$ python -q
>>> import numpy as np
>>> from numpy import linalg as LA
>>> np.set_printoptions(precision=4, suppress=True, linewidth=100)
>>> rd = lambda a: np.round(a, 4) + 0
>>> arr = np.load("x.npy")
>>> arr
array([[ 2.6893,  5.4415,  4.4536],
       [ 0.9953,  1.792 ,  1.5146],
       [ 0.8652,  1.7391,  1.5022],
       [-1.7466, -3.5979, -3.0764],
       [-0.8351, -1.8542, -1.5117],
       [ 0.8665,  1.7562,  1.4753],
       [ 0.9257,  1.7847,  1.5229],
       [ 2.6958,  5.4062,  4.4784],
       [ 0.9546,  1.8301,  1.4725],
       [-1.7683, -3.6432, -2.928 ],
       [-2.6924, -5.4117, -4.4461],
       [-2.7043, -5.3535, -4.5122],
       [-0.96  , -1.8287, -1.4688]])
>>> W1 = np.array([[4, 3, 3, -2], [5, -5, 0, 5], [-2, 5, 0, 3]])
>>> beta = np.array([3, 4, 0, 0])
>>> H = np.maximum(arr @ W1 + beta, 0)
>>> LA.matrix_rank(H)
np.int64(4)
>>> (H > 0).astype(int)
array([[1, 1, 1, 1],
       [1, 1, 1, 1],
       [1, 1, 1, 1],
       [0, 1, 0, 0],
       [0, 1, 0, 0],
       [1, 1, 1, 1],
       [1, 1, 1, 1],
       [1, 1, 1, 1],
       [1, 1, 1, 1],
       [0, 1, 0, 0],
       [0, 1, 0, 0],
       [0, 1, 0, 0],
       [0, 1, 0, 0]])
>>> basis = np.array([[0, 3], [1, -1], [-1, -1], [1, -3]])
>>> W1 @ basis
array([[ -2,  12],
       [  0,   5],
       [  8, -20]])
>>> (H @ basis).round(6).argmax(axis=1)
array([0, 0, 0, 0, 0, 0, 0, 0, 0, 0, 0, 0, 0])
>>> E = np.loadtxt("dump.csv", delimiter=",")
>>> E
array([[ 1., -1.,  1., -1.,  1., -1.,  1., -1.],
       [ 1.,  1.,  1.,  1., -1., -1., -1., -1.],
       [ 1., -1., -1.,  1.,  1., -1., -1.,  1.],
       [ 1.,  1.,  1.,  1.,  1.,  1.,  1.,  1.]])
>>> vec = np.array([8, -1, 6, -6, 7, -6, 4, -7])
>>> np.sign((E @ vec).round(6))
array([ 1.,  1., -1.,  1.])
>>> LA.norm(E @ vec) <= LA.norm(E, 2) * LA.norm(vec) + 1e-9
np.True_
>>> np.einsum("ij,j->i", E, vec)
array([45.,  9., -1.,  5.])
>>> E @ np.eye(8)[0]
array([1., 1., 1., 1.])
>>> E * vec
array([[ 8.,  1.,  6.,  6.,  7.,  6.,  4.,  7.],
       [ 8., -1.,  6., -6., -7.,  6., -4.,  7.],
       [ 8.,  1., -6., -6.,  7.,  6., -4., -7.],
       [ 8., -1.,  6., -6.,  7., -6.,  4., -7.]])
>>> E @ vec
array([45.,  9., -1.,  5.])
>>> t3 = np.stack([E, 4 * E, E[::-1]])
>>> LA.matrix_rank(t3)
array([4, 4, 4])
>>> (t3 @ E.T).shape
(3, 4, 4)
>>> np.einsum("bij,cij->bc", t3, t3)
array([[ 32., 128.,   0.],
       [128., 512.,   0.],
       [  0.,   0.,  32.]])
>>> rd(LA.norm(t3, axis=(1, 2)))
array([ 5.6569, 22.6274,  5.6569])
>>> np.zeros(4, 8)
Traceback (most recent call last):
  File "<python-input-28>", line 1, in <module>
    np.zeros(4, 8)
    ~~~~~~~~^^^^^^
TypeError: Cannot interpret '8' as a data type
>>> E - E[0]
array([[ 0.,  0.,  0.,  0.,  0.,  0.,  0.,  0.],
       [ 0.,  2.,  0.,  2., -2.,  0., -2.,  0.],
       [ 0.,  0., -2.,  2.,  0.,  0., -2.,  2.],
       [ 0.,  2.,  0.,  2.,  0.,  2.,  0.,  2.]])
>>> E.sum(axis=1)
array([0., 0., 0., 8.])
>>> E.sum(axis=0)
array([ 4.,  0.,  2.,  2.,  2., -2.,  0.,  0.])
>>> r0, g = E[1], E[3]
>>> r0 @ r0
np.float64(8.0)
>>> r0 @ g
np.float64(0.0)
>>> pr = (r0 @ g) / (r0 @ r0) * r0
>>> pr
array([ 0.,  0.,  0.,  0., -0., -0., -0., -0.])
>>> LA.matrix_rank(np.outer(r0, g))
np.int64(1)
>>> np.outer(r0, g)
array([[ 1.,  1.,  1.,  1.,  1.,  1.,  1.,  1.],
       [ 1.,  1.,  1.,  1.,  1.,  1.,  1.,  1.],
       [ 1.,  1.,  1.,  1.,  1.,  1.,  1.,  1.],
       [ 1.,  1.,  1.,  1.,  1.,  1.,  1.,  1.],
       [-1., -1., -1., -1., -1., -1., -1., -1.],
       [-1., -1., -1., -1., -1., -1., -1., -1.],
       [-1., -1., -1., -1., -1., -1., -1., -1.],
       [-1., -1., -1., -1., -1., -1., -1., -1.]])
>>> (g - pr) @ r0
np.float64(0.0)
>>> data = np.load("sample8.npy")
>>> data
array([[-2,  3,  2, -3],
       [ 3, -2,  3,  2],
       [ 2,  3, -2,  3],
       [-3,  2,  3, -2]])
>>> evals, V = LA.eigh(data)
>>> np.unique(evals.round(6) + 0, return_counts=True)[1]
array([1, 1, 1, 1])
>>> rd(LA.eigvalsh(data + -3 * np.eye(4)))
array([-10.831 ,  -8.1623,  -1.8377,   0.831 ])
>>> rd(evals)
array([-7.831 , -5.1623,  1.1623,  3.831 ])
>>> rd(V @ np.diag(evals) @ V.T)
array([[-2.,  3.,  2., -3.],
       [ 3., -2.,  3.,  2.],
       [ 2.,  3., -2.,  3.],
       [-3.,  2.,  3., -2.]])
>>> rd(LA.svd(data, compute_uv=False))
array([7.831 , 5.1623, 3.831 , 1.1623])
>>> rd(LA.eigvalsh(data @ data))
array([ 1.3509, 14.6762, 26.6491, 61.3238])
>>> Q, _ = LA.qr(np.array([[0.0, 0.4, -0.2], [-1.5, -0.1, -0.6], [1.2, -0.6, -0.6]]))
>>> m1 = Q[:, :3]
>>> rd(m1)
array([[ 0.    ,  0.6017, -0.7987],
       [ 0.7809, -0.499 , -0.3759],
       [-0.6247, -0.6237, -0.4698]])
>>> vec = np.array([1, 2, 2])
>>> target = m1 @ vec
>>> rd(target)
array([-0.3941, -0.9688, -2.8118])
>>> rd(LA.solve(m1, target + m1[:, 1]))
array([1., 3., 2.])
>>> rd(LA.solve(m1, -1 * target))
array([-1., -2., -2.])
>>> rd(LA.solve(m1, target))
array([1., 2., 2.])
>>> rng = np.random.default_rng(509842)
>>> lab = rng.permutation(3)
>>> lab
array([2, 1, 0])
>>> B = m1[lab][:, lab]
>>> rd(B)
array([[-0.4698, -0.6237, -0.6247],
       [-0.3759, -0.499 ,  0.7809],
       [-0.7987,  0.6017,  0.    ]])
>>> F = np.loadtxt("block7.csv", delimiter=",")
>>> F
array([[ 4., -6., -2.],
       [-6.,  9.,  3.],
       [-2.,  3.,  1.]])
>>> Uu, sigma, vt = LA.svd(F)
>>> rd(sigma)
array([14.,  0.,  0.])
>>> np.argmax(sigma[:-1] / (sigma[1:] + 1e-6)) + 1
np.int64(1)
>>> B = Uu[:, :1] @ np.diag(sigma[:1]) @ vt[:1]
>>> rd(LA.norm(F - B) / LA.norm(F))
np.float64(0.0)
>>> LA.matrix_rank(F, rtol=0.05)
np.int64(1)
>>> rd(B)
array([[ 4., -6., -2.],
       [-6.,  9.,  3.],
       [-2.,  3.,  1.]])
>>> rd(np.abs(F - B).max())
np.float64(0.0)
>>> W0 = np.array([[3, 4, 5, 6], [7, 8, 9, 10], [11, 12, 13, 14], [15, 16, 17, 18]])
>>> W0
array([[ 3,  4,  5,  6],
       [ 7,  8,  9, 10],
       [11, 12, 13, 14],
       [15, 16, 17, 18]])
>>> Uu, sigma, vt = LA.svd(W0)
>>> V = vt[:(sigma > 1e-8).sum()]
>>> vec = W0[3] + -3 * W0[1] + rng.integers(2) * np.eye(4)[2]
>>> vec
array([ -6.,  -8.,  -9., -12.])
>>> rd(np.diag(V.T @ V))
array([0.7, 0.3, 0.3, 0.7])
>>> rd(V.T @ V)
array([[ 0.7,  0.4,  0.1, -0.2],
       [ 0.4,  0.3,  0.2,  0.1],
       [ 0.1,  0.2,  0.3,  0.4],
       [-0.2,  0.1,  0.4,  0.7]])
>>> rd(F @ LA.pinv(F) @ F)
array([[ 4., -6., -2.],
       [-6.,  9.,  3.],
       [-2.,  3.,  1.]])
>>> rd(np.trace(LA.pinv(W0) @ W0))
np.float64(2.0)
>>> LA.lstsq(W0[:-1].T, W0[-1])[2]
np.int32(2)
>>> rd(W0 @ LA.pinv(W0) @ W0)
array([[ 3.,  4.,  5.,  6.],
       [ 7.,  8.,  9., 10.],
       [11., 12., 13., 14.],
       [15., 16., 17., 18.]])
>>> np.unique(W0.round(6), axis=0).shape
(4, 4)
>>> J = np.load("run9.npy")
>>> rd(J)
array([[-0.7442, -0.6506,  0.1511],
       [ 0.6202, -0.589 ,  0.5181],
       [-0.2481,  0.4793,  0.8419]])
>>> vec = np.array([3, 2, -2])
>>> rd(J.T @ (J @ vec))
array([ 3.,  2., -2.])
>>> Q, V = LA.qr(J[:, :1])[0], LA.qr(J[:, 1:])[0]
>>> sigma = LA.svd(Q.T @ V, compute_uv=False)
>>> rd(np.degrees(np.arccos(sigma.clip(0, 1))))
array([90.])
>>> B = J / np.sqrt((J ** 2).mean(axis=1, keepdims=True))
>>> LA.matrix_rank(B) == LA.matrix_rank(J)
np.True_
>>> rd(LA.norm(B, axis=1))
array([1.7321, 1.7321, 1.7321])
>>> rd(J[:, 1] @ J[:, 2])
np.float64(0.0)
>>> rd(J.T @ J)
array([[1., 0., 0.],
       [0., 1., 0.],
       [0., 0., 1.]])
>>> rd(LA.pinv(J))
array([[-0.7442,  0.6202, -0.2481],
       [-0.6506, -0.589 ,  0.4793],
       [ 0.1511,  0.5181,  0.8419]])
>>> B = np.array([[-2, 0], [3, 3], [0, -1]])
>>> rd(J @ B)
array([[-0.4635, -2.103 ],
       [-3.0075, -2.2852],
       [ 1.934 ,  0.5959]])
>>> LA.matrix_rank(np.vstack([J, B.T]))
np.int64(3)
>>> LA.matrix_rank(J @ B)
np.int64(2)
>>> rd(np.einsum("ik,kj->ji", J, B))
array([[-0.4635, -3.0075,  1.934 ],
       [-2.103 , -2.2852,  0.5959]])
>>> rd(B.T @ J.T)
array([[-0.4635, -3.0075,  1.934 ],
       [-2.103 , -2.2852,  0.5959]])
>>> rd(np.einsum("ik,kj->ij", J, B))
array([[-0.4635, -2.103 ],
       [-3.0075, -2.2852],
       [ 1.934 ,  0.5959]])
>>> K = np.load("m.npy")
>>> K
array([[-3.78,  0.78, -0.06],
       [ 2.1 , -0.87,  1.44],
       [ 0.8 , -1.08,  2.96]])
>>> B = np.array([[1, 2, 1],
...     [1, 0, -1],
...     [1, 2, -2],
...     [-2, 2, 0],
...     [2, 1, 0],
...     [-2, -1, -2],
...     [-2, 2, 1],
...     [1, 1, 1]])
>>> np.einsum("ik,kj->ji", E, B)
array([[ 4.,  2.,  4.,  0.],
       [ 5.,  3.,  3.,  9.],
       [ 2., -2.,  6., -2.]])
>>> B @ E
Traceback (most recent call last):
  File "<python-input-110>", line 1, in <module>
    B @ E
    ~~^~~
ValueError: matmul: Input operand 1 has a mismatch in its core dimension 0, with gufunc signature (n?,k),(k,m?)->(n?,m?) (size 4 is different from 3)
>>> B.T @ E.T
array([[ 4.,  2.,  4.,  0.],
       [ 5.,  3.,  3.,  9.],
       [ 2., -2.,  6., -2.]])
>>> np.einsum("ij,ij->i", E, E)
array([8., 8., 8., 8.])
>>> LA.matrix_rank(np.vstack([E, B.T]))
np.int64(7)
